% python3 -q
>>> import numpy as np
>>> import numpy.linalg as la
>>> np.set_printoptions(suppress=True, linewidth=200)
>>> K = np.load("layer4.npy")
>>> K
array([[-0.43,  0.89, -1.11],
       [ 1.3 , -2.5 , -1.5 ],
       [-0.2 ,  0.5 , -0.3 ],
       [ 0.8 , -0.9 ,  0.  ]])
>>> proj = K @ la.solve(K.T @ K, K.T)
>>> np.round(la.eigvalsh(proj), 2) + 0
array([0., 1., 1., 1.])
>>> np.round(proj @ K[:, 1], 2)
array([ 0.89, -2.5 ,  0.5 , -0.9 ])
>>> np.round(np.trace(proj), 2)
np.float64(3.0)
>>> np.round((np.eye(4) - proj) @ K, 2) + 0
array([[0., 0., 0.],
       [0., 0., 0.],
       [0., 0., 0.],
       [0., 0., 0.]])
>>> np.allclose(proj @ proj, proj)
True
>>> f, g = K[0], K[2]
>>> round(float(f @ f), 2)
2.21
>>> pr = (f @ g) / (f @ f) * f
>>> np.round(np.outer(f, g), 2)
array([[ 0.09, -0.22,  0.13],
       [-0.18,  0.44, -0.27],
       [ 0.22, -0.56,  0.33]])
>>> np.round(g - pr, 2)
array([-0.03,  0.15,  0.13])
>>> pr.round(2)
array([-0.17,  0.35, -0.43])
>>> t = np.radians(180)
>>> r_ = np.eye(3)
>>> r_[0, 0] = r_[2, 2] = np.cos(t)
>>> r_[0, 2], r_[2, 0] = -np.sin(t), np.sin(t)
>>> r_.round(2) + 0
array([[-1.,  0.,  0.],
       [ 0.,  1.,  0.],
       [ 0.,  0., -1.]])
>>> A2 = K @ r_.T
>>> np.allclose(K @ K.T, A2 @ A2.T)
True
>>> np.round(la.svd(K, compute_uv=False), 2), np.round(la.svd(A2, compute_uv=False), 2)
(array([3.42, 1.58, 0.29]), array([3.42, 1.58, 0.29]))
>>> A2 = np.array([[2, 7], [2, 4]])
>>> m1 = np.kron(np.eye(2, dtype=int), A2)
>>> m1
array([[2, 7, 0, 0],
       [2, 4, 0, 0],
       [0, 0, 2, 7],
       [0, 0, 2, 4]])
>>> la.matrix_power(m1, 4)
array([[ 828, 2016,    0,    0],
       [ 576, 1404,    0,    0],
       [   0,    0,  828, 2016],
       [   0,    0,  576, 1404]])
>>> np.allclose(m1 @ m1.T, m1.T @ m1)
False
>>> assert m1 == m1.T
Traceback (most recent call last):
  File "<python-input-30>", line 1, in <module>
    assert m1 == m1.T
           ^^^^^^^^^^
ValueError: The truth value of an array with more than one element is ambiguous. Use a.any() or a.all()
>>> np.round(np.sort(np.abs(la.eigvals(m1))), 2)
array([0.87, 0.87, 6.87, 6.87])
>>> t = np.radians(60)
>>> r_ = np.eye(4)
>>> r_[0, 0] = r_[2, 2] = np.cos(t)
>>> r_[0, 2], r_[2, 0] = -np.sin(t), np.sin(t)
>>> r_.round(2)
array([[ 0.5 ,  0.  , -0.87,  0.  ],
       [ 0.  ,  1.  ,  0.  ,  0.  ],
       [ 0.87,  0.  ,  0.5 ,  0.  ],
       [ 0.  ,  0.  ,  0.  ,  1.  ]])
>>> A2 = m1 @ r_.T
>>> np.allclose(m1 @ m1.T, A2 @ A2.T)
True
>>> np.allclose(la.norm(m1, axis=1), la.norm(A2, axis=1))
True
>>> round(la.det(r_), 2), np.trace(r_)
(np.float64(1.0), np.float64(3.0))
>>> np.round(np.abs(A2 - m1).max(axis=0), 2)
array([1.73, 0.  , 1.73, 0.  ])
>>> A2.round(2)
array([[ 1.  ,  7.  ,  1.73,  0.  ],
       [ 1.  ,  4.  ,  1.73,  0.  ],
       [-1.73,  0.  ,  1.  ,  7.  ],
       [-1.73,  0.  ,  1.  ,  4.  ]])
>>> f = np.array([1, 0, 2, 2])
>>> A2 = m1 + np.outer(f, np.eye(4)[2])
>>> la.matrix_rank(la.inv(A2) - la.inv(m1), tol=1e-8)
np.int64(1)
>>> la.matrix_rank(A2 - m1)
np.int64(1)
>>> mat = np.load("out2.npy")
>>> mat
array([[ 4, -2,  4, -2],
       [ 0,  2,  0,  2],
       [ 4, -2,  4, -2],
       [ 0,  2,  0,  2]])
>>> # rank 2
>>> la.determinant(mat)
Traceback (most recent call last):
  File "<python-input-50>", line 1, in <module>
    la.determinant(mat)
    ^^^^^^^^^^^^^^
AttributeError: module 'numpy.linalg' has no attribute 'determinant'
>>> la.matrix_power(mat, 4)
array([[ 2048, -1920,  2048, -1920],
       [    0,   128,     0,   128],
       [ 2048, -1920,  2048, -1920],
       [    0,   128,     0,   128]])
>>> np.trace(mat)
np.int64(12)
>>> mat @ mat
array([[ 32, -24,  32, -24],
       [  0,   8,   0,   8],
       [ 32, -24,  32, -24],
       [  0,   8,   0,   8]])
>>> round(np.abs(la.eigvals(mat)).max(), 2)
np.float64(8.0)
>>> assert mat == mat.T
Traceback (most recent call last):
  File "<python-input-55>", line 1, in <module>
    assert mat == mat.T
           ^^^^^^^^^^^^
ValueError: The truth value of an array with more than one element is ambiguous. Use a.any() or a.all()
>>> np.allclose(mat, mat.T)
False
>>> (mat - mat.T) / 2
array([[ 0., -1.,  0., -1.],
       [ 1.,  0.,  1.,  0.],
       [ 0., -1.,  0., -1.],
       [ 1.,  0.,  1.,  0.]])
>>> np.allclose(mat @ mat.T, mat.T @ mat)
False
>>> mat.inv()
Traceback (most recent call last):
  File "<python-input-59>", line 1, in <module>
    mat.inv()
    ^^^^^^^
AttributeError: 'numpy.ndarray' object has no attribute 'inv'
>>> np.round(la.det(mat), 2)
np.float64(0.0)
>>> feats = np.load("mat.npy")
>>> feats
array([[ 0,  1, -3],
       [ 1, -2,  6],
       [ 2,  1, -3]])
>>> la.lstsq(feats[:-1].T, feats[-1])[2]
np.int32(2)
>>> np.abs(np.diag(la.qr(feats)[1])) > 1e-9
array([ True,  True, False])
>>> np.allclose(feats[:-1].T @ la.lstsq(feats[:-1].T, feats[-1])[0], feats[-1])
True
>>> np.round(la.eigvals(feats), 2)
array([ 0.  , -1.38, -3.62])
>>> np.kron(np.eye(2, dtype=int), feats)
array([[ 0,  1, -3,  0,  0,  0],
       [ 1, -2,  6,  0,  0,  0],
       [ 2,  1, -3,  0,  0,  0],
       [ 0,  0,  0,  0,  1, -3],
       [ 0,  0,  0,  1, -2,  6],
       [ 0,  0,  0,  2,  1, -3]])
>>> round(float(la.det(feats.T)), 2)
-0.0
>>> round(la.eigvals(feats).sum().real, 2)
np.float64(-5.0)
>>> np.round(la.det(feats[::-1]), 2)
np.float64(-0.0)
>>> J = np.load("dump.npy")
>>> J
array([[-13,  11,   0,  -4],
       [ -5,   4,   0,  -2],
       [ -6,   3,   0,  -6],
       [ -8,   7,   0,  -2],
       [ -4,   2,   0,  -4]])
>>> np.argsort(-la.norm(J, axis=0).round(6), kind="stable")[:3]
array([0, 1, 3])
>>> round(float(la.norm(J, 2) / la.norm(J)), 2)
0.98
>>> left, sigma, vt = la.svd(J)
>>> V = vt[:(sigma > 1e-8).sum()]
>>> rng = np.random.default_rng(16676)
>>> x = J[1] + -2 * J[2] + rng.integers(2) * np.eye(4)[3]
>>> x
array([ 7., -2.,  0., 10.])
>>> la.matrix_rank(np.vstack([J, x]))
np.int64(2)
>>> np.allclose(V.T @ V @ x, x)
True
>>> np.round(np.diag(V.T @ V), 2)
array([0.56, 0.56, 0.  , 0.89])
>>> rk = la.matrix_rank(J)
>>> rk
np.int64(2)
>>> null = la.svd(J)[2][rk:].T
>>> [int(la.matrix_rank(np.delete(J, i, axis=0))) for i in range(5)]
[2, 2, 2, 2, 2]
>>> np.round(J @ null, 2) + 0
array([[0., 0.],
       [0., 0.],
       [0., 0.],
       [0., 0.],
       [0., 0.]])
>>> A2 = J[0, 0] * J[1:] - np.outer(J[1:, 0], J[0])
>>> A2
array([[ 0,  3,  0,  6],
       [ 0, 27,  0, 54],
       [ 0, -3,  0, -6],
       [ 0, 18,  0, 36]])
>>> np.round(J[:, 0] / J[0, 0], 2)
array([1.  , 0.38, 0.46, 0.62, 0.31])
>>> np.flatnonzero(~A2.round(6).any(axis=1))
array([], dtype=int64)
>>> left, sigma, vt = la.svd(J)
>>> np.argmax(sigma[:-1] / (sigma[1:] + 1e-6)) + 1
np.int64(2)
>>> sigma.round(2) + 0
array([23.63,  5.18,  0.  ,  0.  ])
>>> A2 = left[:, :2] @ np.diag(sigma[:2]) @ vt[:2]
>>> round(float(la.norm(J - A2) / la.norm(J)), 2)
0.0
>>> np.round(la.norm(J - A2, 2), 2), round(sigma[2], 2)
(np.float64(0.0), np.float64(0.0))
>>> la.matrix_rank(A2)
np.int64(2)
>>> X = np.load("a.npy")
>>> X
array([[ -1.15,  10.83,  16.73,   1.18],
       [ -1.03,   2.55, -17.38,  -9.51],
       [ -9.55,   7.97, -15.57,   1.66],
       [-13.35,   0.78, -13.44,  -6.36],
       [ 13.01, -11.35,   8.48,   5.47],
       [  4.18, -17.28,   1.06,   9.11],
       [-13.29,  -6.26,  10.32,   8.83],
       [  4.57, -11.68,  -8.4 ,  13.12],
       [-12.68,  14.28,   4.57,   3.77],
       [ -4.96,  -8.53, -17.3 ,  -1.84],
       [  5.79,   6.52, -15.98,   8.28]])
>>> left, sigma, vt = la.svd(feats, full_matrices=False)
>>> np.round(np.sqrt((sigma ** 2).sum()), 2), round(la.norm(feats), 2)
(np.float64(8.06), np.float64(8.06))
>>> sigma.round(2) + 0
array([7.75, 2.24, 0.  ])
>>> np.abs(left[:, 0]).round(6).argmax()
np.int64(1)
>>> np.allclose(left * sigma @ vt, feats)
True
>>> np.round(vt @ vt.T, 2) + 0
array([[1., 0., 0.],
       [0., 1., 0.],
       [0., 0., 1.]])
>>> np.round(left.T @ left, 2) + 0
array([[1., 0., 0.],
       [0., 1., 0.],
       [0., 0., 1.]])
>>> np.round(sigma / sigma[0], 2) + 0
array([1.  , 0.29, 0.  ])
>>> np.round(np.cumsum(sigma ** 2) / np.sum(sigma ** 2), 2)
array([0.92, 1.  , 1.  ])
>>> C = X[[0, 5]].astype(float)
>>> for _ in range(3):
...     z = la.norm(X[:, None] - C, axis=-1).argmin(axis=1)
...     C = np.array([X[z == j].mean(axis=0) for j in range(2)])
... 
>>> z
array([0, 1, 1, 1, 1, 1, 0, 1, 0, 1, 1])
>>> np.round(C[1] - C[0], 2)
array([  8.87, -10.16, -20.36,  -2.1 ])
>>> np.abs(C[1] - C[0]).argmax()
np.int64(2)
>>> C = np.sign(np.array([[-8, 8, -7], [6, 0, -9], [-3, -2, 7]]))
>>> A2 = (np.tril(C, -1) + np.eye(3)) @ (np.triu(C, 1) + np.eye(3))
>>> vals = np.array([4, -4, 3])
>>> F = np.rint(A2 * vals @ la.inv(A2)) + 0
>>> F
array([[ 12., -15.,  -7.],
       [ 16., -26., -14.],
       [-16.,  29.,  17.]])
>>> x = np.array([-5, -6, -7, 6])
>>> rhs = X @ x
>>> np.round(la.pinv(X) @ X, 2) + 0
array([[1., 0., 0., 0.],
       [0., 1., 0., 0.],
       [0., 0., 1., 0.],
       [0., 0., 0., 1.]])
>>> np.round(la.lstsq(X, rhs)[0], 2)
array([-5., -6., -7.,  6.])
>>> try:
...     la.solve(X, rhs)
... except la.LinAlgError as e:
...     print("failed:", e)
... 
failed: Last 2 dimensions of the array must be square
>>> np.round(la.solve(X.T @ X, X.T @ rhs), 2)
array([-5., -6., -7.,  6.])
>>> rhs = rhs + 0.05 * rng.normal(size=11)
>>> rhs.round(2)
array([-169.24,   54.41,  118.86,  117.96,  -23.52,  129.97,   84.72,  184.76,  -31.68,  186.07,   93.45])
>>> coef, *_ = la.lstsq(X, rhs)
>>> coef.round()
array([-5., -6., -7.,  6.])
>>> round(la.norm(rhs - X @ coef), 2)
np.float64(0.1)
>>> coef.round(2)
array([-5., -6., -7.,  6.])
